% ipython --no-banner

In [1]: import numpy as np

In [2]: np.set_printoptions(precision=2, suppress=True, linewidth=160, legacy="1.25")

In [3]: X = np.array([[5, 11, 7, 7], [4, 10, 6, 6], [1, 7, 3, 3]])

In [4]: X
Out[4]: 
array([[ 5, 11,  7,  7],
       [ 4, 10,  6,  6],
       [ 1,  7,  3,  3]])

In [5]: # columns 2 and 3 are equal

In [6]: print(np.argsort(-np.linalg.norm(X, axis=0).round(6), kind="stable")[:3])
[1 2 3]

In [7]: np.linalg.matrix_rank(X, rtol=0.1)
Out[7]: 1

In [8]: round(np.linalg.norm(X, 2) / np.linalg.norm(X), 2)
Out[8]: 1.0

In [9]: np.linalg.cond(X) > 100
Out[9]: True

In [10]: M2 = X / np.sqrt((X ** 2).mean(axis=1, keepdims=True))

In [11]: np.linalg.matrix_rank(M2) == np.linalg.matrix_rank(X)
Out[11]: True

In [12]: print(np.linalg.matrix_rank(X - X.mean(axis=1, keepdims=True)))
1

In [13]: feats = np.array([[-2, 1, -2], [1, 4, 1]])

In [14]: # column 2 repeats column 0

In [15]: feats.sum(axis=0)
Out[15]: array([-1,  5, -1])

In [16]: print(np.diff(feats, axis=0))
[[3 3 3]]

In [17]: np.abs(feats).max()
Out[17]: 4

In [18]: feats[2]
IndexError: index 2 is out of bounds for axis 0 with size 2


In [19]: print(np.linalg.svd(feats, compute_uv=False))
[4.24 3.  ]

In [20]: np.unravel_index(np.abs(feats).argmax(), feats.shape)
Out[20]: (1, 1)

In [21]: u, g = feats[0], feats[1]

In [22]: print(u @ u)
9

In [23]: pr = (u @ g) / (u @ u) * u

In [24]: print(np.outer(u, g))
[[-2 -8 -2]
 [ 1  4  1]
 [-2 -8 -2]]

In [25]: np.linalg.matrix_rank(np.outer(u, g))
Out[25]: 1

In [26]: pr
Out[26]: array([-0.,  0., -0.])

In [27]: round(np.linalg.norm(u + g) ** 2 + np.linalg.norm(u - g) ** 2, 2)
Out[27]: 54.0

In [28]: print((g - pr) @ u)
0.0
